$ python3 -q
>>> import numpy as np
>>> np.set_printoptions(precision=2, suppress=True, linewidth=160, sign=" ")
>>> rd = lambda a: np.round(a, 2) + 0
>>> sigma = 20 * 0.7 ** np.arange(3)
>>> rng = np.random.default_rng(666)
>>> feats = rng.normal(size=(24, 3)) * rng.permutation(sigma)
>>> rd(feats)
array([[  0.51,   5.72,  -3.83],
       [-22.95,  31.1 ,  10.61],
       [ 15.28,  20.76, -17.2 ],
       [ 16.09, -13.12,  11.83],
       [ 10.92,  17.65, -11.89],
       [  9.02,  -5.17,  -2.61],
       [  5.56,   0.24,  -9.58],
       [-11.13, -16.1 ,  19.58],
       [ -7.2 ,  -2.24,   6.99],
       [  2.93, -34.54,  14.21],
       [ -0.9 ,   0.71,  -4.51],
       [-14.99,  12.18,  16.62],
       [ -8.73,  16.14, -13.81],
       [ 11.62,   8.78,  -2.52],
       [ -3.18,  -4.87, -21.15],
       [  8.24,  -2.64, -20.56],
       [-16.78, -27.35, -33.7 ],
       [  8.6 , -10.71,  28.93],
       [  8.09, -30.69,   3.35],
       [-15.34,  -9.  , -50.45],
       [ -0.63,  11.55,  12.39],
       [ -3.67,  -6.21,  -2.7 ],
       [ -7.16,   6.28,  -6.88],
       [ 11.56,   4.69,   0.04]])
>>> rd(np.linalg.norm(feats, axis=0))
array([ 52.96,  77.68,  86.83])
>>> rd(np.linalg.norm(feats[8] - feats[4]))
np.float64(32.87)
>>> rd(np.linalg.norm(feats, 2))
np.float64(87.37)
>>> rd(np.linalg.norm(feats, "nuc"))
np.float64(217.03)
>>> rd(np.linalg.norm(feats) ** 2 / np.linalg.norm(feats, 2) ** 2)
np.float64(2.15)
>>> rd(np.linalg.norm(feats, 1)), rd(np.linalg.norm(feats, np.inf))
(np.float64(325.95), np.float64(77.83))
>>> cen = (feats - feats.mean(axis=0)) / feats.std(axis=0)
>>> rd(cen.std(axis=0))
array([ 1.,  1.,  1.])
>>> np.argwhere(np.abs(cen) > 2)
array([[  1,   0],
       [  1,   1],
       [  9,   1],
       [ 19,   2]])
>>> coef = np.linalg.lstsq(np.delete(cen, 1, axis=1), cen[:, 1])[0]
>>> np.abs(coef).argmax()
np.int64(0)
>>> rd(1 - np.var(cen[:, 1] - np.delete(cen, 1, axis=1) @ coef))
np.float64(0.01)
>>> rd(coef)
array([-0.08, -0.01])
>>> X = np.loadtxt("arr.csv", delimiter=",")
>>> X
array([[ 2.15, -1.56, -2.62],
       [ 1.56,  1.91,  0.71],
       [ 0.62,  1.04, -2.53],
       [ 0.7 , -2.29,  3.02]])
>>> z = rng.permutation(3)
>>> other = X[:, z] * rng.choice([-1, 1], 3)
>>> other
array([[-2.15,  1.56,  2.62],
       [-1.56, -1.91, -0.71],
       [-0.62, -1.04,  2.53],
       [-0.7 ,  2.29, -3.02]])
>>> U, _, VT = np.linalg.svd(X.T @ other)
>>> rd(np.linalg.lstsq(X, other)[0])
array([[-1.,  0.,  0.],
       [ 0., -1.,  0.],
       [ 0.,  0., -1.]])
>>> z
array([ 0,  1,  2])
>>> th = np.radians(86)
>>> Rm = np.eye(3)
>>> Rm[1, 1] = Rm[0, 0] = np.cos(th)
>>> Rm[1, 0], Rm[0, 1] = -np.sin(th), np.sin(th)
>>> rd(Rm)
array([[ 0.07,  1.  ,  0.  ],
       [-1.  ,  0.07,  0.  ],
       [ 0.  ,  0.  ,  1.  ]])
>>> other = X @ Rm.T
>>> np.allclose(np.linalg.norm(X, axis=1), np.linalg.norm(other, axis=1))
True
>>> rd(np.linalg.svd(X, compute_uv=False)), rd(np.linalg.svd(other, compute_uv=False))
(array([ 5.  ,  3.5 ,  2.45]), array([ 5.  ,  3.5 ,  2.45]))
>>> vec = np.array([-1, 2, 0])
>>> y = X @ vec
>>> rd(np.linalg.lstsq(X, y)[0])
array([-1.,  2.,  0.])
>>> rd(np.linalg.solve(X.T @ X, X.T @ y))
array([-1.,  2.,  0.])
>>> y = y + 0.1 * rng.normal(size=4)
>>> rd(y)
array([-5.15,  2.28,  1.64, -5.22])
>>> coef, *_ = np.linalg.lstsq(X, y)
>>> [round(float(np.linalg.norm(np.linalg.solve(X.T @ X + lam * np.eye(3), X.T @ y))), 2) for lam in (0, 1, 10, 100)]
[2.21, 2.04, 1.23, 0.25]
>>> rd(np.linalg.norm(y - X @ coef))
np.float64(0.14)
>>> rd(X.T @ (y - X @ coef))
array([ 0.,  0.,  0.])
>>> coef.round()
array([-1.,  2., -0.])
>>> vec = np.array([3, 3, 0])
>>> h = np.maximum(X @ vec, 0)
>>> X * (h > 1e-9)[:, None]
array([[ 2.15, -1.56, -2.62],
       [ 1.56,  1.91,  0.71],
       [ 0.62,  1.04, -2.53],
       [ 0.  , -0.  ,  0.  ]])
>>> rd(np.maximum(X @ (3 * vec), 0))
array([  5.31,  31.23,  14.94,   0.  ])
>>> rd(np.maximum(X @ vec, 0) - np.maximum(-X @ vec, 0))
array([ 1.77, 10.41,  4.98, -4.77])
>>> rd(X.T @ h)
array([23.13, 22.3 , -9.85])
>>> proj = X @ np.linalg.solve(X.T @ X, X.T)
>>> np.trace(proj)
np.float64(3.0)
>>> mat = np.load("w.npy")
>>> mat
array([[ 1, -2,  4],
       [ 1, -1,  1],
       [ 1,  0,  0],
       [ 1,  1,  1]])
>>> other = mat + rng.integers(-2, 3, (4, 1)) @ rng.integers(-2, 3, (1, 3))
>>> other
array([[-3, -6,  2],
       [-3, -5, -1],
       [ 3,  2,  1],
       [-1, -1,  0]])
>>> np.abs(other - mat).sum(axis=1)
array([ 10,  10,   5,   5])
>>> rd(np.linalg.svd(other - mat, compute_uv=False))
array([ 9.49,  0.  ,  0.  ])
>>> proj = mat @ np.linalg.solve(mat.T @ mat, mat.T)
>>> rd(np.trace(proj))
np.float64(3.0)
>>> np.linalg.matrix_rank(np.eye(4) - proj)
np.int64(1)
>>> rd((np.eye(4) - proj) @ mat)
array([[ 0.,  0.,  0.],
       [ 0.,  0.,  0.],
       [ 0.,  0.,  0.],
       [ 0.,  0.,  0.]])
>>> rd(np.linalg.eigvalsh(proj))
array([ 0.,  1.,  1.,  1.])
>>> r0 = np.array([5, -3, 5])
>>> np.convolve(mat[3], r0)
array([ 5,  2,  7,  2,  5])
>>> np.cross(mat[3, :3], mat[1, :3])
array([ 2,  0, -2])
>>> np.array([np.convolve(row, r0, "same") for row in mat])
array([[-13,  31, -22],
       [ -8,  13,  -8],
       [ -3,   5,   0],
       [  2,   7,   2]])
>>> Q, Rm = np.linalg.qr(mat)
>>> rd(Q.T @ Q)
array([[ 1.,  0.,  0.],
       [ 0.,  1.,  0.],
       [ 0.,  0.,  1.]])
>>> np.trace(Q @ Q.T)
np.float64(3.0)
>>> Q.shape, Rm.shape
((4, 3), (3, 3))
>>> rd(Q)
array([[-0.5 , -0.67,  0.5 ],
       [-0.5 , -0.22, -0.5 ],
       [-0.5 ,  0.22, -0.5 ],
       [-0.5 ,  0.67,  0.5 ]])
>>> m1 = np.load("block14.npy")
>>> rd(m1)
array([[ 0.21, -1.13, -2.77],
       [-0.5 , -2.13, -2.05],
       [-0.71,  0.24,  2.9 ],
       [ 0.69, -0.28, -2.91],
       [-1.1 , -2.64, -0.91],
       [ 0.47, -0.7 , -2.88],
       [ 0.16,  1.69,  2.48],
       [-1.22, -2.68, -0.58],
       [ 1.42,  1.55, -2.14],
       [ 0.86,  0.06, -2.87],
       [-0.27, -1.84, -2.36],
       [ 1.45,  2.6 , -0.39],
       [-0.7 ,  0.27,  2.91],
       [-1.26, -2.69, -0.44],
       [ 0.77,  2.41,  1.61],
       [-1.24, -0.99,  2.55],
       [ 0.77, -0.13, -2.9 ],
       [-1.17, -0.78,  2.65],
       [-1.52, -2.22,  1.33],
       [ 1.38,  2.66, -0.02],
       [ 1.05,  2.62,  1.03],
       [-1.51, -2.42,  0.91],
       [-1.37, -2.67, -0.03]])
>>> other = np.array([[1, 3, 1], [3, 5, 0], [3, 4, 0]])
>>> np.vstack([m1, other.T]).shape
(26, 3)
>>> Q, _ = np.linalg.qr(np.array([[-0.2, -0.2, -1.2], [0.7, 1.4, 0.2], [-0.1, 0.7, 0.9]]))
>>> data = 2 * Q
>>> rd(data)
array([[-0.54, -0.34, -1.9 ],
       [ 1.91, -0.37, -0.48],
       [-0.27, -1.94,  0.42]])
>>> vec = np.array([1, 0, 0])
>>> y = mat @ vec
>>> rd(np.linalg.solve(mat.T @ mat, mat.T @ y))
array([ 1.,  0.,  0.])
>>> y
array([ 1,  1,  1,  1])
>>> try:
...     np.linalg.solve(mat, y)
... except np.linalg.LinAlgError as e:
...     print(e)
... 
Last 2 dimensions of the array must be square
>>> rd(np.linalg.pinv(mat) @ mat)
array([[ 1.,  0.,  0.],
       [ 0.,  1.,  0.],
       [ 0.,  0.,  1.]])
>>> rd(np.linalg.lstsq(mat, y)[0])
array([ 1.,  0.,  0.])
>>> y = y + 0.3 * rng.normal(size=4)
>>> rd(y)
array([ 0.48,  0.75,  0.78,  0.94])
>>> coef, *_ = np.linalg.lstsq(mat, y)
>>> rd(np.linalg.norm(y - mat @ coef))
np.float64(0.09)
>>> coef.round()
array([ 1.,  0., -0.])
